% ipython --no-banner

In [1]: import numpy as np

In [2]: np.set_printoptions(precision=3, suppress=True, linewidth=160)

In [3]: J = np.load("run14.npy")

In [4]: J
Out[4]: 
array([[6, 2, 0, 6],
       [3, 1, 0, 3],
       [0, 0, 0, 0],
       [6, 2, 0, 6]])

In [5]: # column 3 repeats column 0

In [6]: r = np.linalg.matrix_rank(J)

In [7]: r
Out[7]: np.int64(1)

In [8]: null = np.linalg.svd(J)[2][r:].T

In [9]: np.round(J @ null, 3) + 0
Out[9]: 
array([[0., 0., 0.],
       [0., 0., 0.],
       [0., 0., 0.],
       [0., 0., 0.]])

In [10]: null.shape
Out[10]: (4, 3)

In [11]: np.round(null @ null.T, 3) + 0
Out[11]: 
array([[ 0.526, -0.158,  0.   , -0.474],
       [-0.158,  0.947,  0.   , -0.158],
       [ 0.   ,  0.   ,  1.   ,  0.   ],
       [-0.474, -0.158,  0.   ,  0.526]])

In [12]: [int(np.linalg.matrix_rank(J[:i])) for i in range(1, len(J) + 1)]
Out[12]: [1, 1, 1, 1]

In [13]: np.allclose(J @ null, 0)
Out[13]: True

In [14]: np.linalg.matrix_rank(J.T @ J), np.linalg.matrix_rank(J @ J.T)
Out[14]: (np.int64(1), np.int64(1))

In [15]: np.linalg.cond(J) > 100
Out[15]: np.True_

In [16]: np.flatnonzero(np.linalg.matrix_power((J != 0) + (J.T != 0) + np.eye(4), 4)[1])
Out[16]: array([0, 1, 3])

In [17]: np.round(np.sort(np.linalg.eigvals(J).real), 3) + 0
Out[17]: array([ 0.,  0.,  0., 13.])

In [18]: (np.linalg.matrix_power((J != 0) + (J.T != 0) + np.eye(4), 4) > 0).astype(int)
Out[18]: 
array([[1, 1, 0, 1],
       [1, 1, 0, 1],
       [0, 0, 1, 0],
       [1, 1, 0, 1]])

In [19]: W0 = np.load("case18.npy")

In [20]: W0
Out[20]: 
array([[ -6,   1,   5,  -8],
       [ -5,  -4,  13,  -6],
       [ -3,   5,  20,   3],
       [ -7,  -4,  22,   0],
       [  1, -13,  22,   9],
       [  1, -10,  22,   5],
       [  5, -11,  28,   4],
       [ 11, -11,  36,   2],
       [ 15, -15,  33,  -7],
       [ 15, -17,  30,  -5],
       [ 10, -15,  29,  -6],
       [  8, -12,  20, -13],
       [  2, -21,  16, -14],
       [ -5, -16,  17, -22],
       [ -7,  -9,  20, -16],
       [ -2, -12,  17, -25],
       [ -8, -20,  26, -31],
       [ -1, -16,  35, -25],
       [ -5, -18,  35, -20],
       [ -6, -24,  37, -24],
       [-15, -18,  34, -17],
       [-13, -16,  38, -17],
       [-11, -25,  39, -16],
       [ -3, -29,  46, -24],
       [-11, -37,  39, -21],
       [ -8, -39,  46, -17],
       [-14, -43,  42, -18]])

In [21]: vec = np.array([1, -3, 5, 1])

In [22]: y = W0 @ vec

In [23]: b, lr = np.zeros(4), 1 / np.linalg.norm(W0, 2) ** 2

In [24]: for i in range(3):
    ...:     b -= lr * W0.T @ (W0 @ b - y)
    ...:     if i % 1 == 0: print(i, round(np.linalg.norm(W0 @ b - y), 3))
    ...: 
0 164.586
1 152.727
2 141.75

In [25]: np.round(np.linalg.cond(W0), 3)
Out[25]: np.float64(6.612)

In [26]: b
Out[26]: array([-0.098, -2.496,  4.132, -1.292])

In [27]: Z = W0[[19, 22]].astype(float)

In [28]: for _ in range(4):
    ...:     idx = np.linalg.norm(W0[:, None] - Z, axis=-1).argmin(axis=1)
    ...:     Z = np.array([W0[idx == j].mean(axis=0) for j in range(2)])
    ...: 

In [29]: idx
Out[29]: array([0, 0, 0, 0, 1, 1, 1, 1, 0, 0, 0, 0, 0, 0, 0, 0, 0, 0, 1, 1, 1, 1, 1, 1, 1, 1, 1])

In [30]: Z[1] - Z[0]
Out[30]: array([ -5.659, -11.544,  14.049,   0.654])

In [31]: np.abs(Z[1] - Z[0]).argmax()
Out[31]: np.int64(2)

In [32]: np.bincount(idx)
Out[32]: array([14, 13])
